>>> import numpy as np
>>> np.set_printoptions(precision=2, suppress=True, linewidth=200, floatmode="fixed")
>>> F = np.load("m.npy")
>>> print(F)
[[ 3  2  1 -1  2 -1]
 [-5 -5 -5  2 -2 -4]
 [-1  2  0  0 -1  1]
 [ 4  5  3 -1  5  1]
 [ 4  1 -5 -1 -3 -5]
 [ 4 -2 -3  2 -5  0]]
>>> print(F.reshape(-1, 2))
[[ 3  2]
 [ 1 -1]
 [ 2 -1]
 [-5 -5]
 [-5  2]
 [-2 -4]
 [-1  2]
 [ 0  0]
 [-1  1]
 [ 4  5]
 [ 3 -1]
 [ 5  1]
 [ 4  1]
 [-5 -1]
 [-3 -5]
 [ 4 -2]
 [-3  2]
 [-5  0]]
>>> t3 = F.reshape(6, 2, -1)
>>> print(np.einsum("ihd,ihd->ih", t3, t3))
[[14  6]
 [75 24]
 [ 5  2]
 [50 27]
 [42 35]
 [29 29]]
>>> M2 = np.linalg.inv(F)
>>> print(np.round(np.linalg.det(F) * np.linalg.det(M2), 2))
1.0
>>> print(np.allclose(M2, F.T))
False
>>> print(np.linalg.det(F) * M2)
[[  -98.00   -70.00  -220.00    82.00    48.00    86.00]
 [  396.00   120.00   540.00     6.00   -66.00    48.00]
 [ 2090.00   190.00   760.00  -760.00  -570.00   190.00]
 [ 1412.00   520.00   820.00   -88.00  -552.00   436.00]
 [ -926.00   -10.00  -520.00   484.00   186.00  -118.00]
 [-1816.00  -320.00  -680.00   554.00   366.00  -128.00]]
>>> print((np.abs(M2) > 1e-9).astype(int))
[[1 1 1 1 1 1]
 [1 1 1 1 1 1]
 [1 1 1 1 1 1]
 [1 1 1 1 1 1]
 [1 1 1 1 1 1]
 [1 1 1 1 1 1]]
>>> print(round(float(np.linalg.norm(F, 1)), 2), np.round(np.linalg.norm(F, np.inf), 2))
21.0 23.0
>>> print(np.round(np.linalg.norm(F) ** 2 / np.linalg.norm(F, 2) ** 2, 2))
1.71
>>> print(np.round(np.linalg.norm(F[1] - F[5]), 2))
10.91
>>> print(round(float(np.linalg.norm(F, 2)), 2))
14.08
>>> print(np.round(np.linalg.norm(F[1], 1), 2), round(np.linalg.norm(F[1], np.inf), 2))
23.0 5.0
>>> print(F[1] @ F[5])
19
>>> print(np.linalg.norm(F, axis=0))
[9.11 7.94 8.31 3.32 8.25 6.63]
>>> print(round(np.linalg.norm(F, "nuc"), 2))
34.5
>>> M = np.load("run5.npy")
>>> print(M)
[[-3 -2 -1]
 [ 0  1  2]
 [ 3  4  5]
 [ 6  7  8]
 [ 9 10 11]
 [12 13 14]]
>>> # rows and columns are dependent
>>> def softmax(z):
...     e = np.exp(z - z.max(axis=-1, keepdims=True))
...     return e / e.sum(axis=-1, keepdims=True)
... 
>>> print(softmax(M[4] + 2))
[0.09 0.24 0.67]
>>> print(softmax(M[4]))
[0.09 0.24 0.67]
>>> print(softmax(M).sum(axis=1))
[1.00 1.00 1.00 1.00 1.00 1.00]
>>> att = M @ M.T / np.sqrt(3)
>>> print(np.round(softmax(att), 2) + 0)
[[1.00 0.00 0.00 0.00 0.00 0.00]
 [0.00 0.00 0.00 0.00 0.01 0.99]
 [0.00 0.00 0.00 0.00 0.00 1.00]
 [0.00 0.00 0.00 0.00 0.00 1.00]
 [0.00 0.00 0.00 0.00 0.00 1.00]
 [0.00 0.00 0.00 0.00 0.00 1.00]]
>>> print(np.round(softmax(att + np.triu(np.full(att.shape, -np.inf), 1)), 2) + 0)
[[1.00 0.00 0.00 0.00 0.00 0.00]
 [0.01 0.99 0.00 0.00 0.00 0.00]
 [0.00 0.00 1.00 0.00 0.00 0.00]
 [0.00 0.00 0.00 1.00 0.00 0.00]
 [0.00 0.00 0.00 0.00 1.00 0.00]
 [0.00 0.00 0.00 0.00 0.00 1.00]]
>>> X = np.array([[0, 1, 1, 0], [1, 0, 1, 0], [1, 1, 0, 1], [0, 0, 1, 0]])
>>> # equal to its transpose
>>> print(X.sum(axis=0))
[2 2 3 1]
>>> print(np.trace(X @ X @ X) // 6)
1
>>> print(np.argwhere(np.triu(X)))
[[0 1]
 [0 2]
 [1 2]
 [2 3]]
>>> Lm = np.diag(X.sum(axis=1)) - X
>>> print(np.linalg.matrix_rank(Lm))
3
>>> print(Lm @ np.ones(4))
[0.00 0.00 0.00 0.00]
>>> print((np.linalg.eigvalsh(Lm) < 1e-8).sum())
1
>>> J = np.load("sample11.npy")
>>> print(J)
[[-3 -1 -3 -1]
 [-1  3  0 -1]
 [-2 -2 -1 -2]
 [ 1  0 -2 -1]
 [-2 -4 -3  0]]
>>> x = np.array([-2, 0, 2, -2])
>>> print(J * x)
[[ 6  0 -6  2]
 [ 2  0  0  2]
 [ 4  0 -2  4]
 [-2  0 -4  2]
 [ 4  0 -6  0]]
>>> print((J @ x).argmax())
2
>>> print(np.linalg.norm(J @ x) <= np.linalg.norm(J, 2) * np.linalg.norm(x) + 1e-9)
True
>>> print(J @ np.ones(4))
[-8.00  1.00 -7.00 -2.00 -9.00]
>>> r0, g = J[0], J[1]
>>> print(r0 @ r0)
20
>>> print(r0 @ g)
1
>>> p = (r0 @ g) / (r0 @ r0) * r0
>>> print(np.round(np.linalg.norm(r0 + g) ** 2 + np.linalg.norm(r0 - g) ** 2, 2))
62.0
>>> print(g - p)
[-0.85  3.05  0.15 -0.95]
>>> x = np.array([2, 1, -3, 0])
>>> rhs = J @ x
>>> print(np.round(np.linalg.pinv(J) @ J, 2) + 0)
[[1.00 0.00 0.00 0.00]
 [0.00 1.00 0.00 0.00]
 [0.00 0.00 1.00 0.00]
 [0.00 0.00 0.00 1.00]]
>>> print(rhs)
[ 2  1 -3  8  1]
>>> rng = np.random.default_rng(21)
>>> rhs = rhs + 0.1 * rng.normal(size=5)
>>> print(rhs)
[ 2.04  1.15 -3.18  8.17  1.00]
>>> c, *_ = np.linalg.lstsq(J, rhs)
>>> print([round(float(np.linalg.norm(np.linalg.solve(J.T @ J + lam * np.eye(4), J.T @ rhs))), 2) for lam in (0, 1, 10, 100)])
[3.85, 3.25, 1.37, 0.21]
>>> print(c)
[ 2.03  1.06 -3.09  0.04]
>>> print(np.round(J.T @ (rhs - J @ c), 2) + 0)
[0.00 0.00 0.00 0.00]
>>> P = J @ np.linalg.solve(J.T @ J, J.T)
>>> print(np.round(P @ J[:, 2], 2) + 0)
[-3.00  0.00 -1.00 -2.00 -3.00]
>>> print(P.round(2) + 0)
[[ 0.67  0.33  0.00  0.00  0.33]
 [ 0.33  0.67  0.00  0.00 -0.33]
 [ 0.00  0.00  1.00  0.00  0.00]
 [ 0.00  0.00  0.00  1.00  0.00]
 [ 0.33 -0.33  0.00  0.00  0.67]]
>>> print(np.round(np.linalg.eigvalsh(P), 2) + 0)
[0.00 1.00 1.00 1.00 1.00]
>>> print(round(float(np.trace(P)), 2))
4.0
>>> mat = np.loadtxt("out6.csv", delimiter=",")
>>> print(mat)
[[ 1.21 -0.83 -1.48  1.00]
 [ 2.07 -1.10 -2.05  2.63]
 [ 1.36 -1.07 -1.87  0.73]]
>>> rank = np.linalg.matrix_rank(mat)
>>> print(rank)
2
>>> ns = np.linalg.svd(mat)[2][rank:].T
>>> print(np.round(mat @ ns, 2) + 0)
[[0.00 0.00]
 [0.00 0.00]
 [0.00 0.00]]
>>> print(np.allclose(mat @ ns, 0))
True
>>> print(ns @ ns.T)
[[ 0.73  0.18  0.33 -0.24]
 [ 0.18  0.79 -0.35 -0.09]
 [ 0.33 -0.35  0.41 -0.09]
 [-0.24 -0.09 -0.09  0.08]]
>>> print([int(np.linalg.matrix_rank(np.delete(mat, i, axis=0))) for i in range(3)])
[2, 2, 2]
>>> print([int(np.linalg.matrix_rank(mat[:i])) for i in range(1, len(mat) + 1)])
[1, 2, 2]
>>> M2 = np.array([[1, -5], [7, 4]])
>>> basis = np.kron(M2, mat)
>>> print(basis.shape)
(6, 8)
>>> print(round(np.linalg.norm(basis, 2), 2), round(float(np.linalg.norm(M2, 2) * np.linalg.norm(mat, 2)), 2))
43.89 43.89
>>> W = np.array([[2, 1, 5, 4, 5], [0, 4, 2, 5, 3], [5, 2, 2, 5, 2]])
>>> c = np.array([2, 3, 3, 1, 2])
>>> hid = np.maximum(M @ W + c, 0)
>>> print(np.linalg.matrix_rank(hid))
2
>>> print(hid)
[[  0   0   0   0   0]
 [ 12  11   9  16   9]
 [ 33  32  36  58  39]
 [ 54  53  63 100  69]
 [ 75  74  90 142  99]
 [ 96  95 117 184 129]]
>>> basis = np.array([[0, -1], [-1, 2], [2, -1], [-3, -1], [2, -2]])
>>> print(W @ basis)
[[  7 -19]
 [ -9  -5]
 [ -9 -12]]
>>> print((hid @ basis).round(6).argmax(axis=1))
[0 0 0 0 0 0]
>>> A = np.load("block10.npy")
>>> print(A)
[[4 8 1 4]
 [2 5 1 3]
 [4 4 0 2]
 [0 0 0 0]
 [0 0 0 0]
 [0 0 0 0]
 [2 3 0 3]
 [4 6 0 4]
 [0 0 0 0]
 [2 3 0 1]
 [2 1 0 1]
 [0 0 0 0]
 [2 3 0 1]
 [2 3 0 3]
 [0 2 1 0]
 [0 2 1 0]
 [2 1 0 1]
 [0 0 0 0]
 [4 4 0 2]]
>>> # row 4 repeats row 3
>>> t3 = np.stack([A, -1 * A, A[::-1]])
>>> print(t3.shape)
(3, 19, 4)
>>> print(np.linalg.norm(t3, axis=(1, 2)))
[19.24 19.24 19.24]
>>> print((t3 @ A.T).shape)
(3, 19, 19)
>>> print(np.linalg.matrix_rank(t3))
[4 4 4]
>>> U, sig, Vt = np.linalg.svd(A, full_matrices=False)
>>> print(np.round(U.T @ U, 2) + 0)
[[1.00 0.00 0.00 0.00]
 [0.00 1.00 0.00 0.00]
 [0.00 0.00 1.00 0.00]
 [0.00 0.00 0.00 1.00]]
>>> print(np.round(Vt @ Vt.T, 2) + 0)
[[1.00 0.00 0.00 0.00]
 [0.00 1.00 0.00 0.00]
 [0.00 0.00 1.00 0.00]
 [0.00 0.00 0.00 1.00]]
>>> print(np.round(U.T @ A @ Vt.T, 2) + 0)
[[18.75  0.00  0.00  0.00]
 [ 0.00  3.46  0.00  0.00]
 [ 0.00  0.00  2.42  0.00]
 [ 0.00  0.00  0.00  0.83]]
>>> print(sig)
[18.75  3.46  2.42  0.83]
>>> cen = A - A.mean(axis=0)
>>> vecs = np.linalg.svd(cen)[2][:1]
>>> M2 = cen - cen @ vecs.T @ vecs
>>> print(M2.std(axis=0))
[0.62 0.43 0.39 0.49]
>>> print(np.round(np.linalg.norm(M2) / np.linalg.norm(cen), 2))
0.32
>>> z = A[:, 2] > np.median(A[:, 2])
>>> r0 = A[z].mean(axis=0) - A[~z].mean(axis=0)
>>> print(np.argsort(-np.abs(r0).round(6), kind="stable"))
[1 2 3 0]
>>> print(z.astype(int))
[1 1 0 0 0 0 0 0 0 0 0 0 0 0 1 1 0 0 0]
>>> print(round(float((((A - A.mean(axis=0)) @ r0 > 0) == z).mean()), 2))
0.53
>>> print(r0)
[-0.10  2.38  1.00  0.55]
>>> feats = np.load("a.npy")
>>> print(feats)
[[ 1  0  0  0  0]
 [-5  1  0  0  0]
 [ 8  6  1  0  0]
 [-9  6 -7  1  0]
 [-8 -7  7  7  1]]
>>> P = np.triu(np.array([[-1, -3, 1, 2, -1],
...     [-1, -2, 2, -2, -2],
...     [3, 3, 1, 0, 0],
...     [-3, 0, -1, 3, -2],
...     [1, 3, -3, 0, -2]]), 1) + np.eye(5)
>>> M2 = P @ feats @ np.linalg.inv(P)
>>> print(round(float(np.linalg.det(M2)), 2))
1.0
>>> print(M2)
[[  14.00   64.00 -162.00   95.00  331.00]
 [  45.00  150.00 -343.00  194.00  731.00]
 [   8.00   30.00  -67.00   44.00  156.00]
 [   7.00   41.00 -110.00   55.00  197.00]
 [  -8.00  -31.00   77.00  -39.00 -147.00]]
>>> print(np.linalg.matrix_rank(M2))
5
>>> W0 = np.array([[3, 0, 0, 0, 0], [-1, 0, 0, 0, 0], [-2, 0, 0, 0, 3]])
>>> # columns 1 and 2 are equal
>>> G = W0.T @ W0
>>> print(np.trace(G), (W0 ** 2).sum())
23 23
>>> print((W0 @ W0.T).shape)
(3, 3)
>>> print(np.diag(G))
[14  0  0  0  9]
>>> print(np.round(np.linalg.svd(W0, compute_uv=False) ** 2, 2) + 0)
[18.00  5.00  0.00]
